>>> import numpy as np
>>> np.set_printoptions(precision=3, suppress=True, linewidth=160)
>>> E = np.array([[2, -2, -2, -1, -1, -1, 0, -1],
...     [-2, 2, -2, -2, -1, -1, -1, 0],
...     [-2, -2, 2, -2, -2, -1, -1, -1],
...     [-1, -2, -2, 2, -2, -2, -1, -1],
...     [-1, -1, -2, -2, 2, -2, -2, -1],
...     [-1, -1, -1, -2, -2, 2, -2, -2],
...     [0, -1, -1, -1, -2, -2, 2, -2],
...     [-1, 0, -1, -1, -1, -2, -2, 2]])
>>> vals, V = np.linalg.eigh(E)
>>> np.unique(vals.round(6) + 0, return_counts=True)[1]
array([1, 1, 1, 1, 1, 1, 1, 1])
>>> np.linalg.eigvalsh(E + 4 * np.eye(8))
array([-3.905,  4.162,  6.513,  7.441,  7.496,  8.   ,  8.896,  9.398])
>>> vals
array([-7.905,  0.162,  2.513,  3.441,  3.496,  4.   ,  4.896,  5.398])
>>> np.linalg.eigvalsh(E @ E)
array([ 0.026,  6.313, 11.839, 12.222, 16.   , 23.975, 29.135, 62.49 ])
>>> left, sigma, Vt = np.linalg.svd(E)
>>> np.argmax(sigma[:-1] / (sigma[1:] + 1e-6)) + 1
np.int64(7)
>>> A2 = left[:, :7] @ np.diag(sigma[:7]) @ Vt[:7]
>>> round(np.linalg.norm(E - A2) / np.linalg.norm(E), 3)
np.float64(0.013)
>>> np.round(np.abs(E - A2).max(), 3)
np.float64(0.033)
>>> np.linalg.matrix_rank(A2)
np.int64(7)
>>> r0 = np.array([0, 2, 1, 2, 1, 0, 2, 2])
>>> A2 = E + np.outer(r0, np.eye(8)[7])
>>> np.linalg.matrix_rank(np.linalg.inv(A2) - np.linalg.inv(E), tol=1e-8)
np.int64(1)
>>> np.linalg.matrix_rank(A2 - E)
np.int64(1)
>>> rng = np.random.default_rng(56940)
>>> idx = rng.permutation(8)
>>> idx
array([6, 7, 5, 1, 3, 4, 2, 0])
>>> A2 = E[idx][:, idx]
>>> round(np.linalg.det(A2), 3), np.round(np.linalg.det(E[idx]), 3)
(np.float64(-4080.0), np.float64(4080.0))
>>> A2
array([[ 2, -2, -2, -1, -1, -2, -1,  0],
       [-2,  2, -2,  0, -1, -1, -1, -1],
       [-2, -2,  2, -1, -2, -2, -1, -1],
       [-1,  0, -1,  2, -2, -1, -2, -2],
       [-1, -1, -2, -2,  2, -2, -2, -1],
       [-2, -1, -2, -1, -2,  2, -2, -1],
       [-1, -1, -1, -2, -2, -2,  2, -2],
       [ 0, -1, -1, -2, -1, -1, -2,  2]])
>>> np.diag(A2)
array([2, 2, 2, 2, 2, 2, 2, 2])
>>> np.sort(np.abs(np.linalg.eigvals(A2)))
array([0.162, 2.513, 3.441, 3.496, 4.   , 4.896, 5.398, 7.905])
